>>> import numpy as np
>>> from numpy import linalg as LA
>>> np.set_printoptions(precision=2, suppress=True, linewidth=160)
>>> arr = np.load("test15.npy")
>>> print(arr)
[[2 0 0 0 0 0]
 [1 3 0 0 0 0]
 [3 2 0 0 0 0]
 [0 0 2 0 0 0]
 [0 0 1 3 0 0]
 [0 0 3 2 0 0]
 [0 0 0 0 2 0]
 [0 0 0 0 1 3]
 [0 0 0 0 3 2]]
>>> def softmax(z):
...     e = np.exp(z - z.max(axis=-1, keepdims=True))
...     return e / e.sum(axis=-1, keepdims=True)
... 
>>> print(softmax(arr[8] + 2))
[0.03 0.03 0.03 0.03 0.64 0.23]
>>> print(softmax(arr).sum(axis=1))
[1. 1. 1. 1. 1. 1. 1. 1. 1.]
>>> print(softmax(arr[8]))
[0.03 0.03 0.03 0.03 0.64 0.23]
>>> att = arr @ arr.T / np.sqrt(6)
>>> print(softmax(att)[8] @ arr)
[0.02 0.02 0.02 0.02 2.58 2.02]
>>> Uu, sigma, Vh = LA.svd(arr, full_matrices=False)
>>> print(Uu.shape, sigma.shape, Vh.shape)
(9, 6) (6,) (6, 6)
>>> print(sigma)
[4.74 4.74 4.74 2.12 2.12 2.12]
>>> print(np.round(Vh @ Vh.T, 2) + 0)
[[1. 0. 0. 0. 0. 0.]
 [0. 1. 0. 0. 0. 0.]
 [0. 0. 1. 0. 0. 0.]
 [0. 0. 0. 1. 0. 0.]
 [0. 0. 0. 0. 1. 0.]
 [0. 0. 0. 0. 0. 1.]]
>>> print(np.round(Uu.T @ Uu, 2) + 0)
[[1. 0. 0. 0. 0. 0.]
 [0. 1. 0. 0. 0. 0.]
 [0. 0. 1. 0. 0. 0.]
 [0. 0. 0. 1. 0. 0.]
 [0. 0. 0. 0. 1. 0.]
 [0. 0. 0. 0. 0. 1.]]
>>> print(np.sqrt((sigma ** 2).sum()), np.round(LA.norm(arr), 2))
9.0 9.0
>>> print(sigma / sigma[0])
[1.   1.   1.   0.45 0.45 0.45]
>>> print(np.round(Uu.T @ arr @ Vh.T, 2) + 0)
[[4.74 0.   0.   0.   0.   0.  ]
 [0.   4.74 0.   0.   0.   0.  ]
 [0.   0.   4.74 0.   0.   0.  ]
 [0.   0.   0.   2.12 0.   0.  ]
 [0.   0.   0.   0.   2.12 0.  ]
 [0.   0.   0.   0.   0.   2.12]]
>>> print(np.cumsum(sigma ** 2) / np.sum(sigma ** 2))
[0.28 0.56 0.83 0.89 0.94 1.  ]
>>> print(np.count_nonzero(arr))
15
>>> arr[:, 6]
Traceback (most recent call last):
  File "<python-input-21>", line 1, in <module>
    arr[:, 6]
    ~~~^^^^^^
IndexError: index 6 is out of bounds for axis 1 with size 6
>>> print(arr.sum(axis=0))
[6 5 6 5 6 5]
>>> print(arr.mean(axis=0))
[0.67 0.56 0.67 0.56 0.67 0.56]
>>> print(arr.shape)
(9, 6)
>>> A = np.load("layer2.npy")
>>> print(A)
[[1 5 8 0 3 0 0 0 7 3]
 [0 3 5 0 1 0 0 0 3 3]
 [0 0 0 6 0 5 0 2 0 3]
 [0 1 2 3 0 2 0 1 0 3]
 [0 3 5 0 1 0 0 0 3 3]
 [0 0 0 6 0 5 0 2 0 3]
 [0 0 0 6 0 5 0 2 0 3]
 [0 0 0 9 0 8 0 3 0 3]
 [0 0 0 9 0 8 0 3 0 3]
 [1 5 8 0 3 0 0 0 7 3]
 [1 5 8 0 3 0 0 0 7 3]
 [0 3 5 0 1 0 0 0 3 3]
 [1 5 8 0 3 0 0 0 7 3]
 [0 3 5 0 1 0 0 0 3 3]
 [0 0 0 9 0 8 0 3 0 3]
 [0 3 5 0 1 0 0 0 3 3]
 [0 0 0 9 0 8 0 3 0 3]
 [0 3 5 0 1 0 0 0 3 3]
 [0 0 0 9 0 8 0 3 0 3]
 [0 3 5 0 1 0 0 0 3 3]
 [0 0 0 9 0 8 0 3 0 3]
 [0 1 2 3 0 2 0 1 0 3]
 [0 0 0 9 0 8 0 3 0 3]]
>>> A2 = A[0, 0] * A[1:] - np.outer(A[1:, 0], A[0])
>>> print(A2)
[[0 3 5 0 1 0 0 0 3 3]
 [0 0 0 6 0 5 0 2 0 3]
 [0 1 2 3 0 2 0 1 0 3]
 [0 3 5 0 1 0 0 0 3 3]
 [0 0 0 6 0 5 0 2 0 3]
 [0 0 0 6 0 5 0 2 0 3]
 [0 0 0 9 0 8 0 3 0 3]
 [0 0 0 9 0 8 0 3 0 3]
 [0 0 0 0 0 0 0 0 0 0]
 [0 0 0 0 0 0 0 0 0 0]
 [0 3 5 0 1 0 0 0 3 3]
 [0 0 0 0 0 0 0 0 0 0]
 [0 3 5 0 1 0 0 0 3 3]
 [0 0 0 9 0 8 0 3 0 3]
 [0 3 5 0 1 0 0 0 3 3]
 [0 0 0 9 0 8 0 3 0 3]
 [0 3 5 0 1 0 0 0 3 3]
 [0 0 0 9 0 8 0 3 0 3]
 [0 3 5 0 1 0 0 0 3 3]
 [0 0 0 9 0 8 0 3 0 3]
 [0 1 2 3 0 2 0 1 0 3]
 [0 0 0 9 0 8 0 3 0 3]]
>>> print(A[:, 0] / A[0, 0])
[1. 0. 0. 0. 0. 0. 0. 0. 0. 1. 1. 0. 1. 0. 0. 0. 0. 0. 0. 0. 0. 0. 0.]
>>> print(np.flatnonzero(~A2.round(6).any(axis=1)))
[ 8  9 11]
>>> J = np.load("m.npy")
>>> print(J)
[[ 0  0  0  0  0  0  0  0  0]
 [ 0 -4  0  0  0  0  0  0  0]
 [ 0  0  2  0  0  0  0  0  0]
 [ 0  0  0  6  0  0  0  0  0]
 [ 0  0  0  0  1  0  0  0  0]
 [ 0  0  0  0  0 -9  0  0  0]
 [ 0  0  0  0  0  0  2  0  0]
 [ 0  0  0  0  0  0  0 -7  0]
 [ 0  0  0  0  0  0  0  0  3]]
>>> Uu, sigma, Vh = LA.svd(A)
>>> V = Vh[:(sigma > 1e-8).sum()]
>>> rng = np.random.default_rng(7136)
>>> x0 = A[1] + -1 * A[16] + rng.integers(2) * np.eye(10)[6]
>>> print(x0)
[ 0.  3.  5. -9.  1. -8.  1. -3.  3.  0.]
>>> print(np.allclose(V.T @ V @ x0, x0))
False
>>> print(round(float(LA.norm(x0 - V.T @ V @ x0)), 2))
1.0
>>> data = np.array([[-12, 0, -6, -2, 0, -1],
...     [-6, 0, -12, -1, 0, -2],
...     [0, 0, -6, 0, 0, -1],
...     [6, 0, 3, -6, 0, -3],
...     [3, 0, 6, -3, 0, -6],
...     [0, 0, 3, 0, 0, -3]])
>>> # columns 1 and 4 are equal
>>> ang = np.radians(60)
>>> R = np.eye(6)
>>> R[0, 0] = R[1, 1] = np.cos(ang)
>>> R[0, 1], R[1, 0] = -np.sin(ang), np.sin(ang)
>>> print(R)
[[ 0.5  -0.87  0.    0.    0.    0.  ]
 [ 0.87  0.5   0.    0.    0.    0.  ]
 [ 0.    0.    1.    0.    0.    0.  ]
 [ 0.    0.    0.    1.    0.    0.  ]
 [ 0.    0.    0.    0.    1.    0.  ]
 [ 0.    0.    0.    0.    0.    1.  ]]
>>> A2 = data @ R.T
>>> print(round(LA.det(R), 2), np.trace(R))
1.0 5.0
>>> print(np.abs(A2 - data).max(axis=0))
[ 6.   10.39  0.    0.    0.    0.  ]
>>> Uu, sigma, Vh = LA.svd(data)
>>> V = Vh[:(sigma > 1e-8).sum()]
>>> x0 = data[3] + 2 * data[4] + rng.integers(2) * np.eye(6)[4]
>>> print(x0)
[ 12.   0.  15. -12.   1. -15.]
>>> print(np.round(LA.norm(x0 - V.T @ V @ x0), 2))
1.0
>>> print(LA.matrix_rank(np.vstack([data, x0])))
5
>>> Uu, sigma, Vh = LA.svd(data, full_matrices=False)
>>> print(np.round(Uu.T @ Uu, 2) + 0)
[[1. 0. 0. 0. 0. 0.]
 [0. 1. 0. 0. 0. 0.]
 [0. 0. 1. 0. 0. 0.]
 [0. 0. 0. 1. 0. 0.]
 [0. 0. 0. 0. 1. 0.]
 [0. 0. 0. 0. 0. 1.]]
>>> print(sigma.round(2) + 0)
[20.77  9.64  8.15  3.78  0.    0.  ]
>>> print(np.abs(Uu[:, 0]).round(6).argmax())
1
>>> print(np.allclose(Uu * sigma @ Vh, data))
True
>>> print(np.round(Vh @ Vh.T, 2) + 0)
[[1. 0. 0. 0. 0. 0.]
 [0. 1. 0. 0. 0. 0.]
 [0. 0. 1. 0. 0. 0.]
 [0. 0. 0. 1. 0. 0.]
 [0. 0. 0. 0. 1. 0.]
 [0. 0. 0. 0. 0. 1.]]
>>> print(np.round(sigma / sigma[0], 2) + 0)
[1.   0.46 0.39 0.18 0.   0.  ]
>>> print(np.round(LA.norm(data[4] - data[2]), 2))
13.67
>>> print(LA.norm(data, axis=1).argmax())
0
>>> print(round(float(LA.norm(data, "nuc")), 2))
42.34
